$ python -q
>>> import numpy as np
>>> from numpy import linalg as LA
>>> np.set_printoptions(precision=1, suppress=True, linewidth=160)
>>> A = np.load("arr.npy")
>>> print(A)
[[ 2  2  5 -1  5  0  5  3 -4]
 [-2 -4  5  1 -2 -5  1 -5 -5]
 [-1 -4 -2  5 -5 -5  0  4  1]
 [ 0 -4  0  1  2 -5 -4 -4 -4]
 [-4  2 -3 -2  1 -2 -4  0 -1]
 [-4 -5  4 -3  5  3  4  4 -1]
 [ 3 -3 -1 -2 -2 -1 -1 -2 -1]
 [ 0  5  1  5  2 -2 -4  0  1]
 [-1  2  4  1 -1 -2 -2 -4 -4]]
>>> vec = np.array([-3, -1, -1, -2, 3, 1, 2, 0, -3])
>>> print((A * vec).sum(axis=1))
[ 26   9 -24   7  13  48  -7 -23  -2]
>>> print(np.sign((A @ vec).round(6)))
[ 1  1 -1  1  1  1 -1 -1 -1]
>>> print(A @ vec)
[ 26   9 -24   7  13  48  -7 -23  -2]
>>> out = A / LA.norm(A, axis=1, keepdims=True)
>>> cov = out @ out.T
>>> print(round(np.degrees(np.arccos(np.clip(cov[6, 0], -1, 1))), 1))
109.2
>>> print(np.argwhere(np.triu(np.abs(cov) > 0.95, 1)))
[]
>>> print((np.abs(cov) > 0.9).astype(int))
[[1 0 0 0 0 0 0 0 0]
 [0 1 0 0 0 0 0 0 0]
 [0 0 1 0 0 0 0 0 0]
 [0 0 0 1 0 0 0 0 0]
 [0 0 0 0 1 0 0 0 0]
 [0 0 0 0 0 1 0 0 0]
 [0 0 0 0 0 0 1 0 0]
 [0 0 0 0 0 0 0 1 0]
 [0 0 0 0 0 0 0 0 1]]
>>> cov = A.T @ A
>>> print(np.trace(cov), (A ** 2).sum())
803 803
>>> print(np.diag(cov))
[ 51 119  97  71  93  97  95 102  78]
>>> print((A @ A.T).shape)
(9, 9)
>>> print(LA.svd(A, compute_uv=False) ** 2)
[249.5 211.9 133.6  83.6  67.6  33.3  19.5   3.4   0.7]
>>> print(LA.eigvalsh(cov)[::-1])
[249.5 211.9 133.6  83.6  67.6  33.3  19.5   3.4   0.7]
>>> rng = np.random.default_rng(30559)
>>> out = A + rng.integers(-2, 3, (9, 7)) @ rng.integers(-2, 3, (7, 9))
>>> print(out)
[[ -1   0 -10   0  13  -4   1   7   4]
 [ 11 -10  18   2  -1   1   4  -6  -4]
 [  6 -22   0  -1  -4  -1  -4   6  10]
 [  5 -14   9   5   7   6   2   0   0]
 [ -8   7 -10  -5   1  -9  -6   1  -2]
 [  0  -6   7  -7  -5   3   7   2  -9]
 [ -2   1 -10  -2   3   2  -3   1  -2]
 [ -1   6  -1   9  12   5  -8   1   6]
 [  9 -12  11  -1   0   5   1  -1   0]]
>>> print(np.abs(out - A).sum(axis=1))
[49 45 53 58 30 35 32 35 51]
>>> X = np.loadtxt("block11.csv", delimiter=",")
>>> print(X)
[[-3.  1.  0.  0.]
 [-2.  0.  0.  0.]
 [-2.  1.  3. -4.]
 [-2.  1.  0. -1.]]
>>> print(round(np.abs(LA.eigvals(X)).max(), 1))
3.0
>>> assert X == X.T
Traceback (most recent call last):
  File "<python-input-27>", line 1, in <module>
    assert X == X.T
           ^^^^^^^^
ValueError: The truth value of an array with more than one element is ambiguous. Use a.any() or a.all()
>>> LA.determinant(X)
Traceback (most recent call last):
  File "<python-input-28>", line 1, in <module>
    LA.determinant(X)
    ^^^^^^^^^^^^^^
AttributeError: module 'numpy.linalg' has no attribute 'determinant'
>>> print(np.allclose(X, X.T))
False
>>> vec = np.array([2, 8, 9, 6, 4, 7, 3, 6, 4])
>>> rhs = A @ vec
>>> b, lr = np.zeros(9), 1 / LA.norm(A, 2) ** 2
>>> for i in range(25):
...     b -= lr * A.T @ (A @ b - rhs)
...     if i % 5 == 0: print(i, round(LA.norm(A @ b - rhs), 1))
... 
0 79.3
5 18.5
10 11.0
15 7.8
20 5.8
>>> print(round(LA.cond(A), 1))
18.2
>>> print(b)
[1.6 8.4 7.9 6.1 4.5 6.3 4.4 5.3 4. ]
>>> arr = np.load("w.npy")
>>> print(arr)
[[ 0.  0.  2. -3. -2.  1. -1.]
 [-2.  0.  3.  0. -3.  2. -2.]
 [ 0.  0. -1.  2. -3.  1. -2.]
 [ 3. -3.  3.  2.  3.  1.  1.]
 [-3.  3.  0. -1.  3. -1. -1.]
 [ 1. -3. -3. -2. -2.  2. -3.]
 [ 0.  0.  0.  0.  0.  0.  2.]]
>>> cov = arr.T @ arr
>>> print(cov)
[[ 23. -21.   0.   7.   4.   4.   7.]
 [-21.  27.   0.  -3.   6. -12.   3.]
 [  0.   0.  32.   4.   5.   4.   6.]
 [  7.  -3.   4.  22.   7.  -2.   8.]
 [  4.   6.   5.   7.  44. -15.  20.]
 [  4. -12.   4.  -2. -15.  12. -11.]
 [  7.   3.   6.   8.  20. -11.  24.]]
>>> print((arr @ arr.T).shape)
(7, 7)
>>> print(np.allclose(cov, cov.T))
True
>>> print(np.trace(cov))
184.0
>>> print((cov + cov.T) / 2)
[[ 23. -21.   0.   7.   4.   4.   7.]
 [-21.  27.   0.  -3.   6. -12.   3.]
 [  0.   0.  32.   4.   5.   4.   6.]
 [  7.  -3.   4.  22.   7.  -2.   8.]
 [  4.   6.   5.   7.  44. -15.  20.]
 [  4. -12.   4.  -2. -15.  12. -11.]
 [  7.   3.   6.   8.  20. -11.  24.]]
>>> print(cov @ cov)
[[ 1100. -1074.   106.   454.   271.   241.   358.]
 [-1074.  1368.   -12.  -204.   561.  -669.   234.]
 [  106.   -12.  1117.   291.   468.    27.   424.]
 [  454.  -204.   291.   675.   682.  -181.   594.]
 [  271.   561.   468.   682.  2687. -1110.  1657.]
 [  241.  -669.    27.  -181. -1110.   670.  -696.]
 [  358.   234.   424.   594.  1657.  -696.  1255.]]
>>> print(np.allclose(cov @ cov.T, cov.T @ cov))
True
>>> print(np.sort(np.abs(LA.eigvals(cov))))
[ 0.2  1.8 11.5 18.2 32.2 51.2 68.9]
>>> M = np.array([[3.0, 2.0, 0.0, 2.0, 0.0, 0.0, 0.0, 0.0],
...     [2.0, 3.0, 0.0, 2.0, 0.0, 0.0, 0.0, 0.0],
...     [0.0, 0.0, 3.0, 0.0, 2.0, 2.0, 2.0, 2.0],
...     [2.0, 2.0, 0.0, 3.0, 0.0, 0.0, 0.0, 0.0],
...     [0.0, 0.0, 2.0, 0.0, 3.0, 2.0, 2.0, 2.0],
...     [0.0, 0.0, 2.0, 0.0, 2.0, 3.0, 2.0, 2.0],
...     [0.0, 0.0, 2.0, 0.0, 2.0, 2.0, 3.0, 2.0],
...     [0.0, 0.0, 2.0, 0.0, 2.0, 2.0, 2.0, 3.0]])
>>> low = LA.cholesky(M)
>>> print(low @ low.T)
[[3. 2. 0. 2. 0. 0. 0. 0.]
 [2. 3. 0. 2. 0. 0. 0. 0.]
 [0. 0. 3. 0. 2. 2. 2. 2.]
 [2. 2. 0. 3. 0. 0. 0. 0.]
 [0. 0. 2. 0. 3. 2. 2. 2.]
 [0. 0. 2. 0. 2. 3. 2. 2.]
 [0. 0. 2. 0. 2. 2. 3. 2.]
 [0. 0. 2. 0. 2. 2. 2. 3.]]
>>> print(np.diag(low) ** 2)
[3.  1.7 3.  1.4 1.7 1.4 1.3 1.2]
>>> print(LA.eigvalsh(M).min() > 0)
True
>>> print(M / np.sqrt(np.outer(np.diag(M), np.diag(M))))
[[1.  0.7 0.  0.7 0.  0.  0.  0. ]
 [0.7 1.  0.  0.7 0.  0.  0.  0. ]
 [0.  0.  1.  0.  0.7 0.7 0.7 0.7]
 [0.7 0.7 0.  1.  0.  0.  0.  0. ]
 [0.  0.  0.7 0.  1.  0.7 0.7 0.7]
 [0.  0.  0.7 0.  0.7 1.  0.7 0.7]
 [0.  0.  0.7 0.  0.7 0.7 1.  0.7]
 [0.  0.  0.7 0.  0.7 0.7 0.7 1. ]]
>>> F = np.loadtxt("test15.csv", delimiter=",")
>>> print(F)
[[  1.5   0.6   0.   -0.5  -0.1  -0.1   0.8]
 [  0.2  -0.4   0.2   0.    0.2  -0.5   0.5]
 [  0.3  -2.6   0.4   1.5   0.1   0.8  -0.4]
 [ -0.7  -0.8  -0.4  -0.8   0.6   1.8   1. ]
 [  0.1  -0.2  -1.1   1.6   1.4   0.1  -0.5]
 [ -0.7   2.    0.9  -0.5  -0.3   1.9  -0.5]
 [ -0.5  -0.1  -0.3  -0.4   1.3   1.    0.1]
 [ -1.6  -0.9   0.3  -0.4   1.5  -0.2   0.6]
 [  0.6   1.    1.3   1.3   0.8   2.    1.6]
 [ -1.9   1.1  -1.   -0.3  -0.3   1.   -0.7]
 [ -0.1   0.3  -0.4   0.    0.   -0.1   0.2]
 [  2.  -22.   -8.  -10.   -6.   16.  -16. ]
 [  0.6   0.    0.1   0.5   0.3  -0.6  -1.2]
 [ -0.1  -0.2   0.3   0.2  -1.4   1.7   0.6]
 [  0.1   1.7   0.6   0.6  -0.2  -0.1  -1.3]
 [  0.    1.6  -0.6  -0.1  -0.2  -0.2   1.4]
 [  0.7  -0.2   1.7  -0.1   0.    0.5  -0.5]
 [  0.9   1.8   0.2   0.3  -0.4  -0.9   0.1]
 [  0.2  -1.8   0.6  -0.6   1.6   1.7  -1.9]
 [  0.    0.5  -0.3  -0.1  -1.1  -0.1  -1.4]
 [  0.3  -1.3   2.9   0.5   0.4   0.1  -1.9]
 [  0.2  -0.7   0.4  -0.2  -0.4  -0.5  -2.4]
 [  0.8  -0.7   1.1   1.2   0.7   0.9   0.2]
 [ -0.8   0.6  -0.7  -0.7  -0.4  -0.6  -0.1]
 [  1.8   1.5  -0.4  -0.1   0.4  -1.6  -0.1]
 [  1.    2.   -1.3  -1.9   0.2  -1.5   0.5]]
>>> print(round(float(LA.norm(F[4], 1)), 1), round(float(LA.norm(F[4], np.inf)), 1))
5.0 1.6
>>> print(LA.norm(F, axis=1).argmax())
11
>>> print(LA.norm(F, axis=1))
[ 1.9  0.9  3.2  2.6  2.5  3.1  1.8  2.5  3.5  2.7  0.6 34.6  1.6  2.3  2.3  2.2  2.   2.3  3.6  1.9  3.8  2.6  2.3  1.6  2.9  3.6]
>>> print(np.round(LA.norm(F, "nuc"), 1))
62.4
>>> print(LA.norm(F, axis=0))
[ 4.6 22.8  9.3 10.7  7.1 16.8 16.8]
>>> vec = np.array([1, 2, 2, 0, 0, 2, 0])
>>> rhs = F @ vec
>>> print(rhs)
[  2.5  -1.2  -2.5   0.5  -2.3   8.9   0.7  -3.2   9.2   0.3  -0.5 -26.   -0.4   3.5   4.5   1.6   4.7   3.1   1.2   0.2   3.7  -1.4   3.4  -2.2   0.8  -0.6]
>>> try:
...     LA.solve(F, rhs)
... except LA.LinAlgError as e:
...     print("failed:", e)
... 
failed: Last 2 dimensions of the array must be square
>>> rhs = rhs + 0.1 * rng.normal(size=26)
>>> print(rhs)
[  2.3  -1.3  -2.5   0.6  -2.    8.8   0.6  -3.2   9.4   0.3  -0.5 -26.   -0.3   3.5   4.4   1.7   4.7   3.    1.    0.1   3.6  -1.4   3.4  -2.2   0.8  -0.7]
>>> b, *_ = LA.lstsq(F, rhs)
>>> print([round(float(LA.norm(LA.solve(F.T @ F + lam * np.eye(7), F.T @ rhs))), 2) for lam in (0, 1, 10, 100)])
[3.58, 3.43, 2.51, 0.96]
>>> mat = np.array([[-1, 2, -2, -2], [-2, -1, 2, -2], [-2, -2, -1, 2], [2, -2, -2, -1]])
>>> print(round(float(LA.det(mat[::-1])), 1))
153.0
>>> print(round(float(LA.det(2 * mat)), 1), round(LA.det(mat), 1))
2448.0 153.0
>>> print(round(float(LA.eigvals(mat).sum().real), 1))
-4.0
>>> basis = np.array([[2, -2, -2, 3, 3, -1, 3], [0, -2, -2, -2, 0, 1, -2]])
>>> feats = rng.normal(size=(35, 2)) @ basis + np.array([2, 3, -3, 0, -2, 1, 2])
>>> print(feats.round(1) + 0)
[[ 0.3  4.6 -1.4 -2.7 -4.6  1.9 -0.7]
 [ 2.6  0.2 -5.8 -1.3 -1.1  1.8  0.7]
 [ 0.5  6.   0.  -0.8 -4.2  1.   1.2]
 [-3.  12.4  6.4 -3.1 -9.5  1.3 -1.1]
 [ 1.5  4.1 -1.9 -0.2 -2.8  1.   1.8]
 [ 3.8  5.2 -0.8  6.6  0.7 -1.9  8.6]
 [ 2.7 -1.3 -7.3 -2.4 -0.9  2.4 -0.4]
 [-0.2  2.2 -3.8 -6.2 -5.2  3.5 -4.2]
 [ 1.9  1.8 -4.2 -1.4 -2.1  1.7  0.6]
 [ 3.8  0.4 -5.6  1.8  0.6  0.5  3.8]
 [ 1.2  4.3 -1.7 -0.6 -3.1  1.1  1.4]
 [-1.9  7.   1.  -5.7 -7.8  2.9 -3.7]
 [ 2.2  2.3 -3.7 -0.3 -1.7  1.2  1.7]
 [ 8.2 -3.8 -9.8  8.7  7.3 -1.8 10.7]
 [ 0.   2.9 -3.1 -5.1 -4.9  3.  -3.1]
 [ 6.7 -2.  -8.   6.8  5.  -1.2  8.8]
 [ 1.6  1.5 -4.5 -2.5 -2.6  2.2 -0.5]
 [ 2.9  3.  -3.   2.3 -0.6  0.1  4.3]
 [ 4.3  2.1 -3.9  4.9  1.5 -0.9  6.9]
 [ 7.4 -0.5 -6.5 10.   6.1 -2.6 12. ]
 [ 1.8  2.8 -3.2 -0.7 -2.3  1.3  1.3]
 [ 3.1  0.  -6.  -0.2 -0.4  1.4  1.8]
 [ 2.8  0.8 -5.2 -0.2 -0.8  1.3  1.8]
 [ 0.1  1.8 -4.2 -5.9 -4.8  3.5 -3.9]
 [ 0.7  6.1  0.1 -0.3 -4.   0.8  1.7]
 [ 4.2  0.6 -5.4  3.2  1.4 -0.1  5.2]
 [ 2.6  2.  -4.   0.6 -1.1  0.9  2.6]
 [ 0.8  6.   0.   0.  -3.8  0.7  2. ]
 [ 1.6  8.3  2.3  4.2 -2.6 -1.2  6.2]
 [ 3.8 -0.5 -6.5  1.   0.7  0.9  3. ]
 [ 0.6  6.2  0.2 -0.4 -4.1  0.8  1.6]
 [ 3.   0.7 -5.3  0.1 -0.6  1.2  2.1]
 [-0.6  7.8  1.8 -1.7 -5.9  1.2  0.3]
 [ 3.4  0.1 -5.9  0.6  0.1  1.   2.6]
 [ 2.1  2.8 -3.2  0.1 -1.8  1.   2.1]]
>>> Xs = feats - feats.mean(axis=0)
>>> V = LA.svd(Xs)[2][:3]
>>> out = Xs - Xs @ V.T @ V
>>> print(np.round((Xs @ V.T).std(axis=0), 1) + 0)
[7.2 4.1 0. ]
>>> print(np.diag(V.T @ V))
[0.3 0.5 0.5 0.4 0.7 0.1 0.6]
>>> print(np.round(np.cov(Xs @ V.T, rowvar=False), 1) + 0)
[[53.7  0.   0. ]
 [ 0.  17.   0. ]
 [ 0.   0.   0. ]]
>>> print(round(float(LA.norm(out) / LA.norm(Xs)), 1))
0.0
